>>> import numpy as np
>>> import numpy.linalg as la
>>> np.set_printoptions(suppress=True, linewidth=120)
>>> M = np.loadtxt("out2.csv", delimiter=",")
>>> M.round(1) + 0
array([[0. , 0.1, 0. , 0.1, 0. , 0.1],
       [0.1, 0.3, 0.1, 0.3, 0.1, 0.3],
       [0. , 0.1, 0. , 0.1, 0. , 0.1],
       [0.1, 0.3, 0.1, 0.3, 0.1, 0.3],
       [0. , 0.1, 0. , 0.1, 0. , 0.1],
       [0.1, 0.3, 0.1, 0.3, 0.1, 0.3]])
>>> np.abs(np.diag(la.qr(M)[1])) > 1e-9
array([ True, False, False, False, False, False])
>>> round(float(np.trace(la.pinv(M) @ M)), 1)
1.0
>>> la.lstsq(M[:-1].T, M[-1])[2]
np.int32(1)
>>> np.round(M @ la.pinv(M) @ M, 1) + 0
array([[0. , 0.1, 0. , 0.1, 0. , 0.1],
       [0.1, 0.3, 0.1, 0.3, 0.1, 0.3],
       [0. , 0.1, 0. , 0.1, 0. , 0.1],
       [0.1, 0.3, 0.1, 0.3, 0.1, 0.3],
       [0. , 0.1, 0. , 0.1, 0. , 0.1],
       [0.1, 0.3, 0.1, 0.3, 0.1, 0.3]])
>>> ev, V = la.eigh(M)
>>> x = np.array([-8, -5, 5, 9, 8, 5])
>>> np.round(la.eigvalsh(M[1:, 1:]), 1) + 0
array([0., 0., 0., 0., 1.])
>>> round(float(x @ M @ x), 1)
34.1
>>> [round(float(x), 1) for x in la.svd(M, compute_uv=False)[:3]]
[1.0, 0.0, 0.0]
>>> round(la.norm(M, 2) / la.norm(M), 1)
np.float64(1.0)
>>> x = np.array([-2, -1, -1, 2, 0, 1])
>>> np.round(M @ M @ x, 1)
array([0.1, 0.3, 0.1, 0.3, 0.1, 0.3])
>>> (x - M @ x) @ (M @ x)
np.float64(0.0)
>>> np.round(M.reshape(-1, 2), 1) + 0
array([[0. , 0.1],
       [0. , 0.1],
       [0. , 0.1],
       [0.1, 0.3],
       [0.1, 0.3],
       [0.1, 0.3],
       [0. , 0.1],
       [0. , 0.1],
       [0. , 0.1],
       [0.1, 0.3],
       [0.1, 0.3],
       [0.1, 0.3],
       [0. , 0.1],
       [0. , 0.1],
       [0. , 0.1],
       [0.1, 0.3],
       [0.1, 0.3],
       [0.1, 0.3]])
>>> np.round(M.reshape(2, -1), 1) + 0
array([[0. , 0.1, 0. , 0.1, 0. , 0.1, 0.1, 0.3, 0.1, 0.3, 0.1, 0.3, 0. , 0.1, 0. , 0.1, 0. , 0.1],
       [0.1, 0.3, 0.1, 0.3, 0.1, 0.3, 0. , 0.1, 0. , 0.1, 0. , 0.1, 0.1, 0.3, 0.1, 0.3, 0.1, 0.3]])
>>> T = M.reshape(6, 2, -1)
>>> np.round(np.einsum("ihd,ihd->ih", T, T), 1) + 0
array([[0. , 0. ],
       [0.1, 0.2],
       [0. , 0. ],
       [0.1, 0.2],
       [0. , 0. ],
       [0.1, 0.2]])
>>> np.round(T.transpose(1, 0, 2), 1) + 0
array([[[0. , 0.1, 0. ],
        [0.1, 0.3, 0.1],
        [0. , 0.1, 0. ],
        [0.1, 0.3, 0.1],
        [0. , 0.1, 0. ],
        [0.1, 0.3, 0.1]],

       [[0.1, 0. , 0.1],
        [0.3, 0.1, 0.3],
        [0.1, 0. , 0.1],
        [0.3, 0.1, 0.3],
        [0.1, 0. , 0.1],
        [0.3, 0.1, 0.3]]])
>>> np.round(np.swapaxes(T, 1, 2)[2], 1) + 0
array([[0. , 0.1],
       [0.1, 0. ],
       [0. , 0.1]])
>>> data = np.load("layer10.npy")
>>> data
array([[38, -3, -2,  0,  0,  2],
       [-3, 57,  3,  3,  0,  2],
       [ 3, -3, 19, -2,  3, -2],
       [ 2,  3, -3, -2,  3, -2],
       [-2,  3,  1, -3, 42,  3],
       [ 2,  2,  0, -2,  2, -2]])
>>> x = np.array([-1, 2, -2, 1, 2, -1])
>>> a = np.maximum(data @ x, 0)
>>> a
array([  0, 112,   0,  16,  84,   6])
>>> x = np.array([7, 6, 0, 8, -9, -8])
>>> rhs = data @ x
>>> rhs
array([ 232,  329,  -24,    5, -422,    8])
>>> np.round(la.solve(data, data[:, 4]), 1) + 0
array([0., 0., 0., 0., 1., 0.])
>>> np.round(la.solve(data.T, data[5]), 1) + 0
array([0., 0., 0., 0., 0., 1.])
>>> np.round(la.solve(data, -1 * rhs), 1) + 0
array([-7., -6.,  0., -8.,  9.,  8.])
